>>> import numpy as np
>>> import numpy.linalg as la
>>> np.set_printoptions(suppress=True, linewidth=100)
>>> def rnd(a):
...     return np.round(a, 1) + 0
... 
>>> arr = np.load("dump.npy")
>>> arr
array([[-1.,  1.,  0.,  0.,  0.,  0.],
       [ 0., -1.,  1.,  0.,  0.,  0.],
       [ 0.,  0., -1.,  1.,  0.,  0.],
       [ 0.,  0.,  0., -1.,  1.,  0.],
       [ 0.,  0.,  0.,  0., -1.,  1.],
       [ 0.,  0.,  0.,  0.,  0., -1.]])
>>> # triangular: eigenvalues sit on the diagonal
>>> rng = np.random.default_rng(57)
>>> labels = rng.permutation(6)
>>> A2 = arr[:, labels] * rng.choice([-1, 1], 6)
>>> A2
array([[-1.,  0.,  1., -0., -0., -0.],
       [ 1.,  1., -0., -0., -0., -0.],
       [-0., -1., -0., -0., -1., -0.],
       [-0.,  0., -0., -1.,  1., -0.],
       [-0.,  0., -0.,  1., -0., -1.],
       [-0.,  0., -0., -0., -0.,  1.]])
>>> left, _, VT = la.svd(arr.T @ A2)
>>> rnd(left @ VT)
array([[ 0.,  0., -1.,  0.,  0.,  0.],
       [-1.,  0.,  0.,  0.,  0.,  0.],
       [ 0.,  1.,  0.,  0.,  0.,  0.],
       [ 0.,  0.,  0.,  0., -1.,  0.],
       [ 0.,  0.,  0., -1.,  0.,  0.],
       [ 0.,  0.,  0.,  0.,  0., -1.]])
>>> labels = rng.permutation(6)
>>> labels
array([3, 4, 0, 5, 1, 2])
>>> A2 = arr[labels][:, labels]
>>> rnd(np.sort(np.abs(la.eigvals(A2))))
array([1., 1., 1., 1., 1., 1.])
>>> np.trace(A2)
np.float64(-6.0)
>>> t = np.radians(15)
>>> r_ = np.eye(6)
>>> r_[2, 2] = r_[3, 3] = np.cos(t)
>>> r_[2, 3], r_[3, 2] = -np.sin(t), np.sin(t)
>>> rnd(r_)
array([[ 1. ,  0. ,  0. ,  0. ,  0. ,  0. ],
       [ 0. ,  1. ,  0. ,  0. ,  0. ,  0. ],
       [ 0. ,  0. ,  1. , -0.3,  0. ,  0. ],
       [ 0. ,  0. ,  0.3,  1. ,  0. ,  0. ],
       [ 0. ,  0. ,  0. ,  0. ,  1. ,  0. ],
       [ 0. ,  0. ,  0. ,  0. ,  0. ,  1. ]])
>>> A2 = arr @ r_.T
>>> rnd(np.abs(A2 - arr).max(axis=0))
array([0. , 0. , 0.3, 0.3, 0. , 0. ])
>>> rnd(la.det(r_)), rnd(np.trace(r_))
(np.float64(1.0), np.float64(5.9))
>>> np.allclose(la.norm(arr, axis=1), la.norm(A2, axis=1))
True
>>> A = np.triu(rng.random((4, 4)) < 0.6, 1).astype(int)
>>> A = A + A.T
>>> A
array([[0, 1, 0, 0],
       [1, 0, 1, 1],
       [0, 1, 0, 0],
       [0, 1, 0, 0]])
>>> # symmetric
>>> rnd(la.eigvalsh(A).min())
np.float64(-1.7)
>>> ev, V = la.eigh(A)
>>> vec = np.array([-1, -2, -1, -2])
>>> vec @ A @ vec
np.int64(16)
>>> left, s, VT = la.svd(A)
>>> rnd(s)
array([1.7, 1.7, 0. , 0. ])
>>> np.argmax(s[:-1] / (s[1:] + 1e-6)) + 1
np.int64(2)
>>> A2 = left[:, :2] @ np.diag(s[:2]) @ VT[:2]
>>> rnd(A2)
array([[0., 1., 0., 0.],
       [1., 0., 1., 1.],
       [0., 1., 0., 0.],
       [0., 1., 0., 0.]])
>>> rnd(la.norm(A - A2, 2)), rnd(s[2])
(np.float64(0.0), np.float64(0.0))
>>> rnd(la.norm(A - A2) / la.norm(A))
np.float64(0.0)
>>> la.matrix_rank(A2)
np.int64(2)
>>> la.matrix_rank(A, rtol=0.05)
np.int64(2)
>>> [round(float(x), 1) for x in la.svd(A, compute_uv=False)[:3]]
[1.7, 1.7, 0.0]
>>> t3 = np.stack([A, -1 * A, A[::-1]])
>>> (t3 @ A.T).shape
(3, 4, 4)
>>> np.einsum("bij,cij->bc", t3, t3)
array([[ 6, -6,  2],
       [-6,  6, -2],
       [ 2, -2,  6]])
>>> rnd(la.det(t3))
array([0., 0., 0.])
>>> M = np.loadtxt("x.csv", delimiter=",")
>>> M
array([[ 9.1,  0.2,  1. ,  4.8,  7. ,  7.1,  6.9],
       [ 9.2, -0.1,  0.9,  5.1,  7. ,  7.1,  7. ],
       [ 9. , -0.3,  0.8,  5. ,  7. ,  7.1,  7. ],
       [ 9. , -0.1,  1.1,  4.9,  7. ,  7. ,  7. ],
       [ 9. , -0.1,  1. ,  4.9,  6.9,  7.1,  6.9],
       [ 9. ,  0. ,  0.9,  5. ,  6.9,  7.1,  6.9],
       [ 9.1,  0.1,  1.1,  5.1,  7. ,  7. ,  7. ],
       [ 9. ,  0. ,  0.9,  4.9,  6.8,  7. ,  7.2],
       [ 9. ,  0. ,  1. ,  5. ,  7. ,  6.9,  6.9],
       [ 8.9,  0. ,  0.9,  5. ,  6.9,  7. ,  7.1],
       [ 9. , -0.1,  1. ,  4.9,  6.9,  7.1,  7. ],
       [ 9.1,  0.1,  1. ,  5.1,  7.2,  7. ,  7.1],
       [ 8.8,  0.1,  1.1,  5.1,  7.2,  7.1,  7.1],
       [ 9.1,  0.2,  1.2,  5. ,  7.2,  6.9,  6.9],
       [ 0.9,  0. ,  0. ,  6. ,  0.1,  6.1,  5. ],
       [ 1. ,  0. , -0.1,  6.1, -0.1,  5.9,  4.9],
       [ 1. ,  0.1,  0. ,  5.9,  0.1,  6. ,  5. ],
       [ 1.2,  0.2,  0.2,  5.9, -0.1,  6. ,  5.1],
       [ 1.1,  0.1,  0.1,  6. , -0.1,  6.1,  5. ],
       [ 1.1,  0.1, -0.1,  6. ,  0. ,  6. ,  5. ],
       [ 1. ,  0. ,  0. ,  6. , -0.1,  6.1,  4.9],
       [ 1. ,  0. ,  0. ,  5.9,  0. ,  6.1,  5. ],
       [ 0.9,  0.1,  0. ,  6. ,  0. ,  6. ,  5. ],
       [ 1.1,  0.1,  0.1,  6.1, -0.2,  6. ,  5. ],
       [ 1. ,  0. , -0.1,  6.1,  0.1,  5.9,  5.1],
       [ 0.9,  0.1,  0.1,  6. ,  0.1,  5.9,  4.8],
       [ 0.9, -0.1,  0. ,  6.1, -0.1,  6. ,  5. ],
       [ 1. ,  0. ,  0. ,  6. , -0.1,  6. ,  5.1]])
>>> u = np.array([-1, -3])
>>> np.polyval(u, M[4])
array([-12. ,  -2.9,  -4. ,  -7.9,  -9.9, -10.1,  -9.9])
>>> rnd(np.convolve(M[4], u))
array([ -9. , -26.9,  -0.7,  -7.9, -21.6, -27.8, -28.2, -20.7])
>>> [round(float(x), 1) for x in la.svd(M, compute_uv=False)[:3]]
[66.6, 22.6, 0.7]
>>> rnd(np.abs(la.svd(M)[2][-1]))
array([0. , 0.6, 0.7, 0.1, 0.1, 0.2, 0.2])
>>> rnd(la.norm(M, 2) / la.norm(M))
np.float64(0.9)
>>> Q, V = la.qr(M[:, :6])[0], la.qr(M[:, 6:])[0]
>>> s = la.svd(Q.T @ V, compute_uv=False)
>>> (s > 0.9).sum()
np.int64(1)
>>> G = np.cov(M, rowvar=False)
>>> rnd(la.eigvalsh(G)[::-1])
array([31.3,  0. ,  0. ,  0. ,  0. ,  0. ,  0. ])
>>> rnd(np.corrcoef(M.T))
array([[ 1. , -0.2,  1. , -1. ,  1. ,  1. ,  1. ],
       [-0.2,  1. , -0.1,  0.2, -0.2, -0.3, -0.2],
       [ 1. , -0.1,  1. , -1. ,  1. ,  1. ,  1. ],
       [-1. ,  0.2, -1. ,  1. , -1. , -1. , -1. ],
       [ 1. , -0.2,  1. , -1. ,  1. ,  1. ,  1. ],
       [ 1. , -0.3,  1. , -1. ,  1. ,  1. ,  1. ],
       [ 1. , -0.2,  1. , -1. ,  1. ,  1. ,  1. ]])
>>> rnd(np.median(M, axis=0))
array([5. , 0. , 0.5, 5.5, 3.4, 6.5, 6. ])
>>> W0 = np.load("layer18.npy")
>>> W0
array([[ 1,  0,  1,  1,  0,  0,  1],
       [ 9,  0, 21, 21,  0,  0,  1],
       [ 0,  0,  0,  0,  0,  0,  1],
       [ 5,  0, 11, 11,  0,  0,  1],
       [ 5,  0, 11, 11,  0,  0,  1],
       [ 0,  0,  0,  0,  0,  0,  1],
       [ 5,  0, 11, 11,  0,  0,  1],
       [ 0,  0,  0,  0,  0,  0,  1],
       [ 0,  0,  0,  0,  0,  0,  1],
       [ 7,  0, 16, 16,  0,  0,  1],
       [ 3,  0,  6,  6,  0,  0,  1]])
>>> # looks like rank 3
>>> left, s, VT = la.svd(W0)
>>> rnd(s)
array([49.1,  2.4,  0.6,  0. ,  0. ,  0. ,  0. ])
>>> A2 = left[:, :3] @ np.diag(s[:3]) @ VT[:3]
>>> la.matrix_rank(W0, rtol=0.05)
np.int64(1)
>>> rnd(np.abs(W0 - A2).max())
np.float64(0.0)
>>> left, s, VT = la.svd(W0)
>>> V = VT[:(s > 1e-8).sum()]
>>> vec = W0[6] + -2 * W0[9] + rng.integers(2) * np.eye(7)[2]
>>> vec
array([ -9.,   0., -20., -21.,   0.,   0.,  -1.])
>>> np.allclose(V.T @ V @ vec, vec)
False
>>> rnd(np.diag(V.T @ V))
array([1. , 0. , 0.5, 0.5, 0. , 0. , 1. ])
>>> rnd(V.T @ V)
array([[1. , 0. , 0. , 0. , 0. , 0. , 0. ],
       [0. , 0. , 0. , 0. , 0. , 0. , 0. ],
       [0. , 0. , 0.5, 0.5, 0. , 0. , 0. ],
       [0. , 0. , 0.5, 0.5, 0. , 0. , 0. ],
       [0. , 0. , 0. , 0. , 0. , 0. , 0. ],
       [0. , 0. , 0. , 0. , 0. , 0. , 0. ],
       [0. , 0. , 0. , 0. , 0. , 0. , 1. ]])
>>> la.lstsq(W0[:-1].T, W0[-1])[2]
np.int32(3)
>>> np.unique(W0.round(6), axis=0).shape
(6, 7)
>>> X = np.array([[2.0, 1.0, 0.0, 0.0, 0.0],
...     [0.0, 2.0, 1.0, 0.0, 0.0],
...     [0.0, 0.0, 2.0, 1.0, 0.0],
...     [0.0, 0.0, 0.0, 2.0, 1.0],
...     [0.0, 0.0, 0.0, 0.0, 2.0]])
>>> X
array([[2., 1., 0., 0., 0.],
       [0., 2., 1., 0., 0.],
       [0., 0., 2., 1., 0.],
       [0., 0., 0., 2., 1.],
       [0., 0., 0., 0., 2.]])
>>> A2 = np.array([[0, -5, -6], [-3, -8, 1]])
>>> W2 = np.kron(A2, X)
>>> la.matrix_rank(W2)
np.int64(10)
>>> np.einsum("ii->", X)
np.float64(10.0)
>>> rnd(la.det(X[::-1]))
np.float64(32.0)
>>> rnd(la.det(X.T))
np.float64(32.0)
>>> rnd(la.eigvals(X).sum().real)
np.float64(10.0)
>>> rnd(la.det(2 * X)), rnd(la.det(X))
(np.float64(1024.0), np.float64(32.0))
>>> np.einsum("ij,ji->", X, X)
np.float64(20.0)
>>> rnd(la.eigvals(X))
array([2., 2., 2., 2., 2.])
>>> np.kron(np.eye(2, dtype=int), X)
array([[2., 1., 0., 0., 0., 0., 0., 0., 0., 0.],
       [0., 2., 1., 0., 0., 0., 0., 0., 0., 0.],
       [0., 0., 2., 1., 0., 0., 0., 0., 0., 0.],
       [0., 0., 0., 2., 1., 0., 0., 0., 0., 0.],
       [0., 0., 0., 0., 2., 0., 0., 0., 0., 0.],
       [0., 0., 0., 0., 0., 2., 1., 0., 0., 0.],
       [0., 0., 0., 0., 0., 0., 2., 1., 0., 0.],
       [0., 0., 0., 0., 0., 0., 0., 2., 1., 0.],
       [0., 0., 0., 0., 0., 0., 0., 0., 2., 1.],
       [0., 0., 0., 0., 0., 0., 0., 0., 0., 2.]])
>>> Q, _ = la.qr(np.array([[0.7, -0.8, -0.9], [0.1, -0.1, 0.6], [1.0, -0.4, -0.9]]))
>>> E = 5 * Q
>>> rnd(E)
array([[-2.9, -4.1, -0.6],
       [-0.4, -0.4,  5. ],
       [-4.1,  2.9, -0.1]])
>>> labels = rng.permutation(3)
>>> labels
array([2, 0, 1])
>>> A2 = E[labels][:, labels]
>>> rnd(la.det(A2)), rnd(la.det(E[labels]))
(np.float64(125.0), np.float64(125.0))
>>> np.allclose(A2, E)
False
>>> rnd(np.sort(np.abs(la.eigvals(A2))))
array([5., 5., 5.])
>>> rnd(np.diag(A2))
array([-0.1, -2.9, -0.4])
>>> Q = E.astype(float).copy()
>>> for j in range(3):
...     Q[:, j] -= Q[:, :j] @ (Q[:, :j].T @ Q[:, j])
...     Q[:, j] /= la.norm(Q[:, j])
... 
>>> rnd(Q.T @ Q)
array([[1., 0., 0.],
       [0., 1., 0.],
       [0., 0., 1.]])
>>> A2 = E / la.norm(E, axis=1, keepdims=True)
>>> G = A2 @ A2.T
>>> (np.abs(G) > 0.9).astype(int)
array([[1, 0, 0],
       [0, 1, 0],
       [0, 0, 1]])
>>> (G - 2 * np.eye(3)).round(6).argmax(axis=1)
array([1, 0, 0])
>>> rnd(G[2])
array([0., 0., 1.])
>>> F = np.load("run8.npy")
>>> F
array([[ 1, -1,  1, -1,  1, -1,  1, -1],
       [ 1,  1, -1, -1, -1, -1,  1,  1],
       [ 1, -1, -1,  1, -1,  1,  1, -1]])
>>> G = F.T @ F
>>> rnd(la.svd(F, compute_uv=False) ** 2)
array([8., 8., 8.])
>>> (F @ F.T).shape
(3, 3)
>>> A2 = F / la.norm(F, axis=1, keepdims=True)
>>> G = A2 @ A2.T
>>> rnd(G)
array([[1., 0., 0.],
       [0., 1., 0.],
       [0., 0., 1.]])
>>> (G - 2 * np.eye(3)).round(6).argmax(axis=1)
array([1, 0, 0])
>>> (np.abs(G) > 0.9).astype(int)
array([[1, 0, 0],
       [0, 1, 0],
       [0, 0, 1]])
>>> np.degrees(np.arccos(np.clip(G[0, 1], -1, 1)))
np.float64(90.0)
>>> rnd(la.norm(A2, axis=1))
array([1., 1., 1.])
>>> W = np.array([[-1, 0, -3],
...     [-2, 0, -1],
...     [-3, 2, -2],
...     [1, 0, 1],
...     [-2, 2, -1],
...     [2, -1, 2],
...     [-2, -2, -3],
...     [-3, -1, 2]])
>>> c = np.array([-2, 1, 3])
>>> H = np.maximum(F @ W + c, 0)
>>> H
array([[0, 5, 0],
       [0, 0, 0],
       [8, 0, 2]])
>>> (H > 0).astype(int)
array([[0, 1, 0],
       [0, 0, 0],
       [1, 0, 1]])
>>> rnd((H > 0).mean(axis=0))
array([0.3, 0.3, 0.3])
>>> W2 = np.array([[1, 3, 1], [3, 3, 2], [3, 0, 2]])
>>> W @ W2
array([[-10,  -3,  -7],
       [ -5,  -6,  -4],
       [ -3,  -3,  -3],
       [  4,   3,   3],
       [  1,   0,   0],
       [  5,   3,   4],
       [-17, -12, -12],
       [  0, -12,  -1]])
>>> A2 = np.array([[3, 2, 7, 6, 8, 3, 3, 8, 1, 2],
...     [2, 2, 4, 2, 2, 6, 7, 4, 7, 2],
...     [8, 9, 9, 7, 0, 0, 3, 6, 5, 2],
...     [5, 9, 7, 2, 4, 1, 4, 7, 5, 7],
...     [0, 3, 0, 1, 6, 8, 6, 7, 4, 7],
...     [1, 4, 5, 9, 1, 5, 9, 2, 2, 9],
...     [6, 7, 1, 0, 0, 6, 7, 3, 5, 5],
...     [1, 2, 2, 7, 1, 9, 4, 5, 2, 4],
...     [2, 7, 0, 1, 5, 9, 2, 1, 7, 6],
...     [3, 5, 2, 4, 2, 9, 1, 1, 4, 8]])
>>> K = np.tril(A2)
>>> K
array([[3, 0, 0, 0, 0, 0, 0, 0, 0, 0],
       [2, 2, 0, 0, 0, 0, 0, 0, 0, 0],
       [8, 9, 9, 0, 0, 0, 0, 0, 0, 0],
       [5, 9, 7, 2, 0, 0, 0, 0, 0, 0],
       [0, 3, 0, 1, 6, 0, 0, 0, 0, 0],
       [1, 4, 5, 9, 1, 5, 0, 0, 0, 0],
       [6, 7, 1, 0, 0, 6, 7, 0, 0, 0],
       [1, 2, 2, 7, 1, 9, 4, 5, 0, 0],
       [2, 7, 0, 1, 5, 9, 2, 1, 7, 0],
       [3, 5, 2, 4, 2, 9, 1, 1, 4, 8]])
>>> # triangular: eigenvalues sit on the diagonal
>>> t = np.radians(16)
>>> r_ = np.eye(10)
>>> r_[0, 0] = r_[1, 1] = np.cos(t)
>>> r_[0, 1], r_[1, 0] = -np.sin(t), np.sin(t)
>>> rnd(r_)
array([[ 1. , -0.3,  0. ,  0. ,  0. ,  0. ,  0. ,  0. ,  0. ,  0. ],
       [ 0.3,  1. ,  0. ,  0. ,  0. ,  0. ,  0. ,  0. ,  0. ,  0. ],
       [ 0. ,  0. ,  1. ,  0. ,  0. ,  0. ,  0. ,  0. ,  0. ,  0. ],
       [ 0. ,  0. ,  0. ,  1. ,  0. ,  0. ,  0. ,  0. ,  0. ,  0. ],
       [ 0. ,  0. ,  0. ,  0. ,  1. ,  0. ,  0. ,  0. ,  0. ,  0. ],
       [ 0. ,  0. ,  0. ,  0. ,  0. ,  1. ,  0. ,  0. ,  0. ,  0. ],
       [ 0. ,  0. ,  0. ,  0. ,  0. ,  0. ,  1. ,  0. ,  0. ,  0. ],
       [ 0. ,  0. ,  0. ,  0. ,  0. ,  0. ,  0. ,  1. ,  0. ,  0. ],
       [ 0. ,  0. ,  0. ,  0. ,  0. ,  0. ,  0. ,  0. ,  1. ,  0. ],
       [ 0. ,  0. ,  0. ,  0. ,  0. ,  0. ,  0. ,  0. ,  0. ,  1. ]])
>>> A2 = K @ r_.T
>>> rnd(np.abs(A2 - K).max(axis=0))
array([2.8, 1.9, 0. , 0. , 0. , 0. , 0. , 0. , 0. , 0. ])
>>> rnd(la.svd(K, compute_uv=False)), rnd(la.svd(A2, compute_uv=False))
(array([28.8, 16.2, 10.9,  8.7,  7.4,  4.5,  3.5,  2.6,  1.6,  0.3]), array([28.8, 16.2, 10.9,  8.7,  7.4,  4.5,  3.5,  2.6,  1.6,  0.3]))
>>> ev, V = la.eigh(A)
>>> rnd(la.svd(A, compute_uv=False))
array([1.7, 1.7, 0. , 0. ])
>>> rnd(V.T @ A @ V)
array([[-1.7,  0. ,  0. ,  0. ],
       [ 0. ,  0. ,  0. ,  0. ],
       [ 0. ,  0. ,  0. ,  0. ],
       [ 0. ,  0. ,  0. ,  1.7]])
>>> rnd(la.eigvalsh(A + -2 * np.eye(4)))
array([-3.7, -2. , -2. , -0.3])
>>> rnd(np.abs(V[:, -1]))
array([0.4, 0.7, 0.4, 0.4])
>>> (ev > 1e-8).sum(), (ev < -1e-8).sum()
(np.int64(1), np.int64(1))
>>> rnd(ev.sum()), np.trace(A)
(np.float64(0.0), np.int64(0))
>>> u = np.array([-2, -1, 2, -1, 2, 0, -2, -2, 0, 3])
>>> A2 = K + np.outer(u, np.eye(10)[4])
>>> la.matrix_rank(A2 - K)
np.int64(1)
